>>> import numpy as np
>>> import numpy.linalg as la
>>> np.set_printoptions(precision=1, suppress=True, linewidth=100)
>>> Y = np.array([[0.7, -0.2],
...     [0.0, -0.1],
...     [-0.5, -1.1],
...     [-1.0, 1.1],
...     [-0.3, -0.2],
...     [-0.6, -0.5]])
>>> Z = np.array([[-1.2, 0.6, 0.4, -1.2, -0.3], [-0.8, 0.1, -2.0, 0.1, 0.3]])
>>> K = Y @ Z
>>> K.round(1) + 0
array([[-0.7,  0.4,  0.7, -0.9, -0.3],
       [ 0.1,  0. ,  0.2,  0. ,  0. ],
       [ 1.5, -0.4,  2. ,  0.5, -0.2],
       [ 0.3, -0.5, -2.6,  1.3,  0.6],
       [ 0.5, -0.2,  0.3,  0.3,  0. ],
       [ 1.1, -0.4,  0.8,  0.7,  0. ]])
>>> Uu, s, VT = la.svd(K)
>>> evecs = VT[:(s > 1e-8).sum()]
>>> rng = np.random.default_rng(727)
>>> x = K[5] + 3 * K[3] + rng.integers(2) * np.eye(5)[2]
>>> x
array([ 2.1, -1.9, -7. ,  4.6,  1.9])
>>> la.matrix_rank(np.vstack([K, x]))
np.int64(2)
>>> np.allclose(evecs.T @ evecs @ x, x)
True
>>> np.round(la.norm(x - evecs.T @ evecs @ x), 1)
np.float64(0.0)
>>> np.round(evecs.T @ evecs, 1) + 0
array([[ 0.5, -0.2,  0.2,  0.4,  0.1],
       [-0.2,  0.1,  0. , -0.2,  0. ],
       [ 0.2,  0. ,  0.9, -0.2, -0.2],
       [ 0.4, -0.2, -0.2,  0.4,  0.1],
       [ 0.1,  0. , -0.2,  0.1,  0. ]])
>>> r = la.matrix_rank(K)
>>> r
np.int64(2)
>>> null = la.svd(K)[2][r:].T
>>> [int(la.matrix_rank(K[:i])) for i in range(1, len(K) + 1)]
[1, 2, 2, 2, 2, 2]
>>> null.shape
(5, 3)
>>> [int(la.matrix_rank(np.delete(K, i, axis=0))) for i in range(6)]
[2, 2, 2, 2, 2, 2]
>>> [int(la.matrix_rank(K[:, :j + 1])) for j in range(5)]
[1, 2, 2, 2, 2]
>>> print(la.matrix_rank(K, rtol=0.1))
2
>>> print(round(float(la.norm(K, 2) / la.norm(K)), 1))
0.8
>>> la.cond(K) > 100
np.True_
>>> np.round(np.trace(la.pinv(K) @ K), 1)
np.float64(2.0)
>>> print(np.abs(np.diag(la.qr(K)[1])) > 1e-9)
[ True  True False False False]
>>> print(la.lstsq(K[:-1].T, K[-1])[2])
2
>>> np.round(K @ la.pinv(K) @ K, 1) + 0
array([[-0.7,  0.4,  0.7, -0.9, -0.3],
       [ 0.1,  0. ,  0.2,  0. ,  0. ],
       [ 1.5, -0.4,  2. ,  0.5, -0.2],
       [ 0.3, -0.5, -2.6,  1.3,  0.6],
       [ 0.5, -0.2,  0.3,  0.3,  0. ],
       [ 1.1, -0.4,  0.8,  0.7,  0. ]])
>>> np.allclose(K[:-1].T @ la.lstsq(K[:-1].T, K[-1])[0], K[-1])
True
>>> Uu, s, VT = la.svd(K)
>>> np.argmax(s[:-1] / (s[1:] + 1e-6)) + 1
np.int64(2)
>>> s.round(1) + 0
array([3.7, 2.7, 0. , 0. , 0. ])
>>> Y = Uu[:, :2] @ np.diag(s[:2]) @ VT[:2]
>>> la.matrix_rank(K, rtol=0.05)
np.int64(2)
>>> la.matrix_rank(Y)
np.int64(2)
>>> np.round(np.abs(K - Y).max(), 1)
np.float64(0.0)
>>> Y = np.array([[0, 7], [7, -1]])
>>> Z = np.array([[-2, 2, -3], [0, 2, -2], [3, 2, 0]])
>>> A = np.kron(Y, Z)
>>> A
array([[  0,   0,   0, -14,  14, -21],
       [  0,   0,   0,   0,  14, -14],
       [  0,   0,   0,  21,  14,   0],
       [-14,  14, -21,   2,  -2,   3],
       [  0,  14, -14,   0,  -2,   2],
       [ 21,  14,   0,  -3,  -2,   0]])
>>> Uu, s = la.svd(A)
Traceback (most recent call last):
  File "<python-input-42>", line 1, in <module>
    Uu, s = la.svd(A)
    ^^^^^
ValueError: too many values to unpack (expected 2)
>>> Uu, s, VT = la.svd(A, full_matrices=False)
>>> s
array([36.4, 31.6, 28.6, 24.8,  0.8,  0.7])
>>> (s > 1e-8).sum()
np.int64(6)
>>> q, Rm = la.qr(A)
>>> print(np.round(q @ Rm, 1) + 0)
[[  0.   0.   0. -14.  14. -21.]
 [  0.   0.   0.   0.  14. -14.]
 [  0.   0.   0.  21.  14.   0.]
 [-14.  14. -21.   2.  -2.   3.]
 [  0.  14. -14.   0.  -2.   2.]
 [ 21.  14.   0.  -3.  -2.   0.]]
>>> np.trace(q @ q.T)
np.float64(6.0)
>>> np.allclose(Rm.T @ Rm, A.T @ A)
True
>>> np.abs(np.diag(Rm))
array([25.2, 23.9,  1.1, 25.2, 23.9,  1.1])
>>> q.round(1) + 0
array([[ 0. ,  0. ,  0. , -0.6,  0.7, -0.5],
       [ 0. ,  0. ,  0. ,  0. ,  0.6,  0.8],
       [ 0. ,  0. ,  0. ,  0.8,  0.4, -0.3],
       [ 0.6, -0.7, -0.5,  0. ,  0. ,  0. ],
       [ 0. , -0.6,  0.8,  0. ,  0. ,  0. ],
       [-0.8, -0.4, -0.3,  0. ,  0. ,  0. ]])
>>> np.round(q.T @ q, 1) + 0
array([[1., 0., 0., 0., 0., 0.],
       [0., 1., 0., 0., 0., 0.],
       [0., 0., 1., 0., 0., 0.],
       [0., 0., 0., 1., 0., 0.],
       [0., 0., 0., 0., 1., 0.],
       [0., 0., 0., 0., 0., 1.]])
